>>> import numpy as np
>>> import numpy.linalg as la
>>> np.set_printoptions(precision=1, suppress=True, linewidth=200)
>>> def tidy(a):
...     return np.round(a, 1) + 0
... 
>>> J = np.load("w.npy")
>>> J
array([[ 1.4,  7.1,  3.4,  0.4,  6. ],
       [ 1.6, -8.4, -2.9,  4.2,  0.3],
       [-0.1, -6.2, -4.2, -5.9, -3.2],
       [ 7.8,  3.3, -3.3, -3.4,  2.2],
       [ 0.9,  3.1,  7.4,  4.9, -3.1],
       [-1.4, -8. , -3.2,  4. , -2.8],
       [-7.5,  1.3,  3.3,  5.3,  1.9],
       [ 4.2,  3.8,  8.1,  0.7, -1.2],
       [ 4.5, -6.1,  2.4, -6.1,  0.6],
       [-6.1, -0.7,  5.5, -3.9,  4.2],
       [ 0.7,  7.2, -0.3,  1.8, -6.6],
       [ 3.9, -0.9, -3.1,  8.6,  0.3],
       [-7.1, -0.6,  5.4, -1.6,  4.2],
       [-5.2,  1.4,  7.3,  1.6, -3.9],
       [-6.6,  6.7,  3. , -1.6, -0.4],
       [-1.8, -8.7, -2.1, -1.7,  3.8],
       [-1.4, -2.5, -6.4, -5.1,  4.9],
       [ 1. ,  3.5,  5. , -2.3,  7.5],
       [-5.7,  6.2,  5.2,  1.1, -0.6],
       [ 1.5, -0.1, -4.4, -8.3,  3.1],
       [-5.2, -6.5,  4.6, -0.1,  3.2]])
>>> x = np.array([-7, 3, 3, -8, -4])
>>> target = J @ x
>>> beta, lr = np.zeros(5), 1 / la.norm(J, 2) ** 2
>>> for i in range(250):
...     beta -= lr * J.T @ (J @ beta - target)
...     if i % 50 == 0: print(i, round(la.norm(J @ beta - target), 1))
... 
0 113.6
50 0.0
100 0.0
150 0.0
200 0.0
>>> tidy(beta)
array([-7.,  3.,  3., -8., -4.])
>>> gram = J.T @ J
>>> tidy(la.eigvalsh(gram)[::-1])
array([795.3, 492.5, 427.4, 206.7, 177.4])
>>> tidy(gram)
array([[ 404.2,   -4.9, -178.4,  -22.2,  -39.8],
       [  -4.9,  572.5,  211. ,   51.1,  -31.1],
       [-178.4,  211. ,  465.1,   73.2,   23. ],
       [ -22.2,   51.1,   73.2,  374.4, -119.2],
       [ -39.8,  -31.1,   23. , -119.2,  283.2]])
>>> np.allclose(gram, gram.T)
True
>>> tidy(la.svd(J, compute_uv=False) ** 2)
array([795.3, 492.5, 427.4, 206.7, 177.4])
>>> X = np.load("x.npy")
>>> X
array([[ 0, 10,  0,  0,  6,  0],
       [ 0, 10,  5,  0,  6,  3],
       [10,  0,  0,  6,  0,  0],
       [ 0, -4,  0,  0,  8,  0],
       [ 0, -4, -2,  0,  8,  4],
       [-4,  0,  0,  8,  0,  0]])
>>> O, R = la.qr(X)
>>> tidy(O @ R)
array([[ 0., 10.,  0.,  0.,  6.,  0.],
       [ 0., 10.,  5.,  0.,  6.,  3.],
       [10.,  0.,  0.,  6.,  0.,  0.],
       [ 0., -4.,  0.,  0.,  8.,  0.],
       [ 0., -4., -2.,  0.,  8.,  4.],
       [-4.,  0.,  0.,  8.,  0.,  0.]])
>>> tidy(O.T @ O)
array([[1., 0., 0., 0., 0., 0.],
       [0., 1., 0., 0., 0., 0.],
       [0., 0., 1., 0., 0., 0.],
       [0., 0., 0., 1., 0., 0.],
       [0., 0., 0., 0., 1., 0.],
       [0., 0., 0., 0., 0., 1.]])
>>> np.trace(O @ O.T)
np.float64(6.0)
